In [1]: import numpy as np

In [2]: import numpy.linalg as la

In [3]: np.set_printoptions(precision=3, suppress=True, linewidth=100)

In [4]: arr = np.loadtxt("sample14.csv", delimiter=",")

In [5]: arr
Out[5]: 
array([[-0.1,  0.4, -0.9, -0.4,  0.9],
       [ 0.9,  0.6,  0.5, -1.3, -2.6],
       [ 1.2,  1.4, -0.5,  2. , -0.9],
       [-0.3, -2.5, -0.7, -1.2, -1.7],
       [-0.4,  0.1, -0.8,  0.8, -0.4],
       [ 1.5, -0.2,  0.8,  0.6, -1.7],
       [-2.1, -2.4,  4.8, -6.6, -0.9],
       [-0.8, -0.2, -0.8,  0. , -0.1],
       [-0.4, -0.5, -1.1, -0.3,  0.4],
       [ 1.5, -2.3, -1.4,  0.7,  0.5],
       [ 0.2, -1.3,  0.6,  1.8, -0.9],
       [ 0.7, -1. ,  0.2,  1.8, -2.6],
       [ 1.5, -0.5,  0.3,  0.7,  2.1],
       [-0.4,  0.2, -0.3, -0.2, -0.1]])

In [6]: proj = arr @ la.solve(arr.T @ arr, arr.T)

In [7]: print(np.trace(proj))
5.0

In [8]: np.allclose(proj @ proj, proj)
Out[8]: True

In [9]: np.round(proj @ arr[:, 3], 3) + 0
Out[9]: array([-0.4, -1.3,  2. , -1.2,  0.8,  0.6, -6.6,  0. , -0.3,  0.7,  1.8,  1.8,  0.7, -0.2])

In [10]: dist = la.norm(arr[:, None] - arr[None], axis=-1)

In [11]: np.unravel_index(dist.round(6).argmax(), dist.shape)
Out[11]: (np.int64(2), np.int64(6))

In [12]: dist[:5, :5]
Out[12]: 
array([[0.   , 4.007, 3.442, 3.986, 1.822],
       [4.007, 0.   , 3.938, 3.648, 3.589],
       [3.442, 3.938, 0.   , 5.327, 2.456],
       [3.986, 3.648, 5.327, 0.   , 3.531],
       [1.822, 3.589, 2.456, 3.531, 0.   ]])

In [13]: dist.shape
Out[13]: (14, 14)

In [14]: Q, evecs = la.qr(arr[:, :3])[0], la.qr(arr[:, 3:])[0]

In [15]: s = la.svd(Q.T @ evecs, compute_uv=False)

In [16]: round(float(la.norm(Q @ Q.T - evecs @ evecs.T, 2)), 3)
Out[16]: 1.0

In [17]: np.degrees(np.arccos(s.clip(0, 1)))
Out[17]: array([30.621, 71.221])
